% python3 -q
>>> import numpy as np
>>> import numpy.linalg as la
>>> np.set_printoptions(precision=2, suppress=True, linewidth=120)
>>> def rnd(a):
...     return np.round(a, 2) + 0
... 
>>> X = np.array([[-1.0, -2.0, -2.0, 0.0, -2.0],
...     [-2.0, -1.0, -2.0, 0.0, -2.0],
...     [-2.0, -2.0, -1.0, 0.0, -2.0],
...     [0.0, 0.0, 0.0, -1.0, 0.0],
...     [-2.0, -2.0, -2.0, 0.0, -1.0]])
>>> theta = np.radians(60)
>>> R = np.eye(5)
>>> R[1, 1] = R[4, 4] = np.cos(theta)
>>> R[1, 4], R[4, 1] = -np.sin(theta), np.sin(theta)
>>> print(rnd(R))
[[ 1.    0.    0.    0.    0.  ]
 [ 0.    0.5   0.    0.   -0.87]
 [ 0.    0.    1.    0.    0.  ]
 [ 0.    0.    0.    1.    0.  ]
 [ 0.    0.87  0.    0.    0.5 ]]
>>> A2 = X @ R.T
>>> print(rnd(np.abs(A2 - X).max(axis=0)))
[0.   2.73 0.   0.   1.23]
>>> print(rnd(A2))
[[-1.    0.73 -2.    0.   -2.73]
 [-2.    1.23 -2.    0.   -1.87]
 [-2.    0.73 -1.    0.   -2.73]
 [ 0.    0.    0.   -1.    0.  ]
 [-2.   -0.13 -2.    0.   -2.23]]
>>> print(rnd(la.det(R)), np.trace(R))
1.0 4.0
>>> print(np.allclose(X @ X.T, A2 @ A2.T))
True
>>> print((A2 != 0).astype(int))
[[1 1 1 0 1]
 [1 1 1 0 1]
 [1 1 1 0 1]
 [0 0 0 1 0]
 [1 1 1 0 1]]
>>> vec = np.array([4, -3, -5, 3, 0])
>>> y = X @ vec
>>> print(y)
[12.  5.  3. -3.  8.]
>>> print(rnd(la.solve(X, y + X[:, 2])))
[ 4. -3. -4.  3.  0.]
>>> print(rnd(la.solve(X.T, X[2])))
[0. 0. 1. 0. 0.]
>>> print(rnd(la.solve(X, -1 * y)))
[-4.  3.  5. -3.  0.]
>>> w, V = la.eigh(X)
>>> print(rnd(V.T @ X @ V))
[[-7.  0.  0.  0.  0.]
 [ 0. -1.  0.  0.  0.]
 [ 0.  0.  1.  0.  0.]
 [ 0.  0.  0.  1.  0.]
 [ 0.  0.  0.  0.  1.]]
>>> print(rnd(w))
[-7. -1.  1.  1.  1.]
>>> print(rnd(la.eigvalsh(X @ X)))
[ 1.  1.  1.  1. 49.]
>>> print(rnd(w.sum()), np.trace(X))
-5.0 -5.0
>>> print(rnd(la.svd(X, compute_uv=False)))
[7. 1. 1. 1. 1.]
>>> print(np.unique(w.round(6) + 0, return_counts=True)[1])
[1 1 3]
>>> A2 = np.array([[3, 3, 2, -3, 1],
...     [-2, -3, 3, -1, 3],
...     [2, 0, 2, 0, -3],
...     [2, 0, 2, 2, 1],
...     [0, 1, 0, 1, -1]])
>>> K = np.triu(A2, 1)
>>> print(K)
[[ 0  3  2 -3  1]
 [ 0  0  3 -1  3]
 [ 0  0  0  0 -3]
 [ 0  0  0  0  1]
 [ 0  0  0  0  0]]
>>> left, sv, VT = la.svd(K, full_matrices=False)
>>> print(rnd(sv))
[6.01 3.6  1.73 0.   0.  ]
>>> print(left.shape, sv.shape, VT.shape)
(5, 5) (5,) (5, 5)
>>> print(rnd(left.T @ left))
[[1. 0. 0. 0. 0.]
 [0. 1. 0. 0. 0.]
 [0. 0. 1. 0. 0.]
 [0. 0. 0. 1. 0.]
 [0. 0. 0. 0. 1.]]
>>> print(rnd(left.T @ K @ VT.T))
[[6.01 0.   0.   0.   0.  ]
 [0.   3.6  0.   0.   0.  ]
 [0.   0.   1.73 0.   0.  ]
 [0.   0.   0.   0.   0.  ]
 [0.   0.   0.   0.   0.  ]]
>>> print(np.abs(left[:, 0]).round(6).argmax())
0
>>> print(rnd(np.cumsum(sv ** 2) / np.sum(sv ** 2)))
[0.69 0.94 1.   1.   1.  ]
>>> print(np.allclose(left * sv @ VT, K))
True
>>> print(rnd(np.abs(la.eigvals(K)).max()))
0.0
>>> print((K + K.T) / 2)
[[ 0.   1.5  1.  -1.5  0.5]
 [ 1.5  0.   1.5 -0.5  1.5]
 [ 1.   1.5  0.   0.  -1.5]
 [-1.5 -0.5  0.   0.   0.5]
 [ 0.5  1.5 -1.5  0.5  0. ]]
>>> print(np.allclose(K, K.T))
False
>>> print(np.trace(K))
0
>>> print(K @ K)
[[  0   0   9  -3   0]
 [  0   0   0   0 -10]
 [  0   0   0   0   0]
 [  0   0   0   0   0]
 [  0   0   0   0   0]]
>>> print(rnd(la.det(K)))
0.0
>>> print(np.allclose(K @ K.T, K.T @ K))
False
>>> left, sv, VT = la.svd(K)
>>> print(rnd(sv))
[6.01 3.6  1.73 0.   0.  ]
>>> print(np.argmax(sv[:-1] / (sv[1:] + 1e-6)) + 1)
3
>>> A2 = left[:, :3] @ np.diag(sv[:3]) @ VT[:3]
>>> print(rnd(A2))
[[ 0.  3.  2. -3.  1.]
 [ 0.  0.  3. -1.  3.]
 [ 0.  0.  0.  0. -3.]
 [ 0.  0.  0.  0.  1.]
 [ 0.  0.  0.  0.  0.]]
>>> print(la.matrix_rank(K, rtol=0.05))
3
>>> print(la.matrix_rank(A2))
3
>>> print(rnd(la.norm(K - A2) / la.norm(K)))
0.0
>>> print(rnd(np.abs(K - A2).max()))
0.0
>>> m1 = np.load("case5.npy")
>>> print(m1)
[[  0.2   4.5  -0.9   0.   -1.   -3. ]
 [  0.3 -11.   -0.8   0.2  -0.9  -0.4]
 [  0.4   3.   -0.5  -0.5   0.9   0.7]
 [  0.9   0.    0.2  -0.7  -0.2  -0.7]
 [  0.   -3.    0.    0.6  -0.3   0.1]
 [ -0.4   4.5  -0.2   1.   -0.3  -1.5]]
>>> vec = np.array([-1, 3, 1, 0, 1, -1])
>>> h1 = np.maximum(m1 @ vec, 0)
>>> print(rnd(m1.T @ h1))
[  0.24 156.75 -20.09  10.75 -11.4  -59.74]
>>> print(np.maximum(m1 @ (3 * vec), 0))
[43.2  0.  24.9  0.   0.  44.7]
>>> print(rnd(np.tanh(m1 @ vec)))
[ 1.  -1.   1.  -0.2 -1.   1. ]
>>> print(m1 * (h1 > 1e-9)[:, None])
[[ 0.2  4.5 -0.9  0.  -1.  -3. ]
 [ 0.  -0.  -0.   0.  -0.  -0. ]
 [ 0.4  3.  -0.5 -0.5  0.9  0.7]
 [ 0.   0.   0.  -0.  -0.  -0. ]
 [ 0.  -0.   0.   0.  -0.   0. ]
 [-0.4  4.5 -0.2  1.  -0.3 -1.5]]
>>> print(h1)
[14.4  0.   8.3  0.   0.  14.9]
>>> A2 = np.array([[0, -1, -2],
...     [-1, -1, -2],
...     [-2, -2, 0],
...     [-1, -1, 0],
...     [0, -2, 2],
...     [-1, 2, 2]])
>>> print(rnd(np.einsum("ik,kj->ji", m1, A2)))
[[  0.3  12.8  -2.2   1.    2.3  -3.6]
 [ -6.9  13.1  -2.3  -1.6   3.2  -7.1]
 [-17.4  18.8  -3.6  -3.6   5.6 -11.8]]
>>> print(rnd(np.einsum("ij->j", m1)))
[ 1.4 -2.  -2.2  0.6 -1.8 -4.8]
>>> print(rnd(m1 @ A2))
[[  0.3  -6.9 -17.4]
 [ 12.8  13.1  18.8]
 [ -2.2  -2.3  -3.6]
 [  1.   -1.6  -3.6]
 [  2.3   3.2   5.6]
 [ -3.6  -7.1 -11.8]]
>>> print(rnd(np.einsum("ij,ij->i", m1, m1)))
[ 31.1  122.74  10.96   1.87   9.46  23.79]
>>> print(np.vstack([m1, A2.T]).shape)
(9, 6)
>>> print(rnd((m1 - m1.T) / 2))
[[ 0.    2.1  -0.65 -0.45 -0.5  -1.3 ]
 [-2.1   0.   -1.9   0.1   1.05 -2.45]
 [ 0.65  1.9   0.   -0.35  0.45  0.45]
 [ 0.45 -0.1   0.35  0.   -0.4  -0.85]
 [ 0.5  -1.05 -0.45  0.4   0.    0.2 ]
 [ 1.3   2.45 -0.45  0.85 -0.2   0.  ]]
>>> print(rnd(np.sort(np.abs(la.eigvals(m1)))))
[ 0.19  1.04  1.04  1.63  1.63 11.01]
>>> print(np.trace(m1))
-13.8
>>> print(rnd(np.abs(la.eigvals(m1)).max()))
11.01
>>> f, g = m1[2], m1[1]
>>> print(f @ f)
10.96
>>> print(f @ g)
-33.67
>>> pr = (f @ g) / (f @ f) * f
>>> print(rnd(g - pr))
[ 1.53 -1.78 -2.34 -1.34  1.86  1.75]
>>> rng = np.random.default_rng(45056)
>>> lab = rng.permutation(6)
>>> print(lab)
[3 1 4 2 0 5]
>>> A2 = m1[lab][:, lab]
>>> print(A2)
[[ -0.7   0.   -0.2   0.2   0.9  -0.7]
 [  0.2 -11.   -0.9  -0.8   0.3  -0.4]
 [  0.6  -3.   -0.3   0.    0.    0.1]
 [ -0.5   3.    0.9  -0.5   0.4   0.7]
 [  0.    4.5  -1.   -0.9   0.2  -3. ]
 [  1.    4.5  -0.3  -0.2  -0.4  -1.5]]
>>> print(np.trace(A2))
-13.8
